% ipython --no-banner

In [1]: import numpy as np

In [2]: np.set_printoptions(suppress=True, linewidth=200)

In [3]: def tidy(a):
   ...:     return np.round(a, 3) + 0
   ...: 

In [4]: feats = np.load("x.npy")

In [5]: print(feats)
[[ 4  0  2  6  2]
 [ 0  4  4  6  0]
 [ 2  4  5  9  1]
 [ 6  6  9 18  3]
 [ 2  0  1  3  1]]

In [6]: U, sigma, VT = np.linalg.svd(feats)

In [7]: evecs = VT[:(sigma > 1e-8).sum()]

In [8]: rng = np.random.default_rng(23755)

In [9]: x0 = feats[3] + -2 * feats[2] + rng.integers(2) * np.eye(5)[0]

In [10]: print(x0)
[ 2. -2. -1.  0.  1.]

In [11]: print(tidy(np.linalg.norm(x0 - evecs.T @ evecs @ x0)))
0.0

In [12]: print(np.linalg.matrix_rank(np.vstack([feats, x0])))
2

In [13]: print(tidy(np.diag(evecs.T @ evecs)))
[0.507 0.448 0.246 0.672 0.127]

In [14]: u, r1 = feats[4], feats[1]

In [15]: print(u @ r1)
22

In [16]: p = (u @ r1) / (u @ u) * u

In [17]: print(tidy(np.linalg.norm(u + r1) ** 2 + np.linalg.norm(u - r1) ** 2))
166.0

In [18]: print(tidy(p))
[2.933 0.    1.467 4.4   1.467]

In [19]: print(np.linalg.matrix_rank(np.outer(u, r1)))
1

In [20]: proj = np.triu(np.array([[3, 2, 0, 3, 3],
    ...:     [2, 3, 1, 1, 0],
    ...:     [2, 1, 2, 1, 1],
    ...:     [2, 1, 2, 3, 3],
    ...:     [3, 0, 0, 2, 0]]), 1) + np.eye(5)

In [21]: other = proj @ feats @ np.linalg.inv(proj)

In [22]: print(proj @ feats - feats @ proj)
[[ 24.  18.  38.  61. -20.]
 [  8.  10.  10.  19. -18.]
 [  8.   2.   6.   6. -34.]
 [  6. -12.  -3. -24. -78.]
 [  0.  -4.   0.  -7. -16.]]

In [23]: print(tidy(np.linalg.det(other)))
0.0

In [24]: print(tidy(np.poly(other)))
[  1. -32. 134.   0.   0.   0.]

In [25]: print(np.linalg.matrix_rank(other))
2

In [26]: print(np.trace(other), np.trace(feats))
32.0 32

In [27]: print(np.linalg.matrix_rank(feats, rtol=0.1))
2

In [28]: print(tidy(np.linalg.norm(feats, 2) / np.linalg.norm(feats)))
0.984

In [29]: print(np.argsort(-np.linalg.norm(feats, axis=0).round(6), kind="stable")[:3])
[3 2 1]

In [30]: print([round(float(x), 3) for x in np.linalg.svd(feats, compute_uv=False)[:3]])
[27.045, 4.955, 0.0]

In [31]: A = np.loadtxt("case9.csv", delimiter=",")

In [32]: print(A)
[[-1.  1.  1.  1.  1.  1.  1.  1.  1.  1.  1.  1.  1.]
 [ 1. -1.  1.  1.  1.  1.  1.  1.  1.  1.  1.  1.  1.]
 [ 1.  1. -1.  1.  1.  1.  1.  1.  1.  1.  1.  1.  1.]
 [ 1.  1.  1. -1.  1.  1.  1.  1.  1.  1.  1.  1.  1.]
 [ 1.  1.  1.  1. -1.  1.  1.  1.  1.  1.  1.  1.  1.]
 [ 1.  1.  1.  1.  1. -1.  1.  1.  1.  1.  1.  1.  1.]
 [ 1.  1.  1.  1.  1.  1. -1.  1.  1.  1.  1.  1.  1.]
 [ 1.  1.  1.  1.  1.  1.  1. -1.  1.  1.  1.  1.  1.]
 [ 1.  1.  1.  1.  1.  1.  1.  1. -1.  1.  1.  1.  1.]
 [ 1.  1.  1.  1.  1.  1.  1.  1.  1. -1.  1.  1.  1.]
 [ 1.  1.  1.  1.  1.  1.  1.  1.  1.  1. -1.  1.  1.]
 [ 1.  1.  1.  1.  1.  1.  1.  1.  1.  1.  1. -1.  1.]
 [ 1.  1.  1.  1.  1.  1.  1.  1.  1.  1.  1.  1. -1.]]

In [33]: labels = rng.permutation(13)

In [34]: print(labels)
[12  8  3  0 10  9 11  5  2  1  7  4  6]

In [35]: other = A[labels][:, labels]

In [36]: print(tidy(np.linalg.det(other)), tidy(np.linalg.det(A[labels])))
45056.0 45056.0

In [37]: print(tidy(np.sort(np.abs(np.linalg.eigvals(other)))))
[ 2.  2.  2.  2.  2.  2.  2.  2.  2.  2.  2.  2. 11.]

In [38]: print(np.allclose(other, A))
True
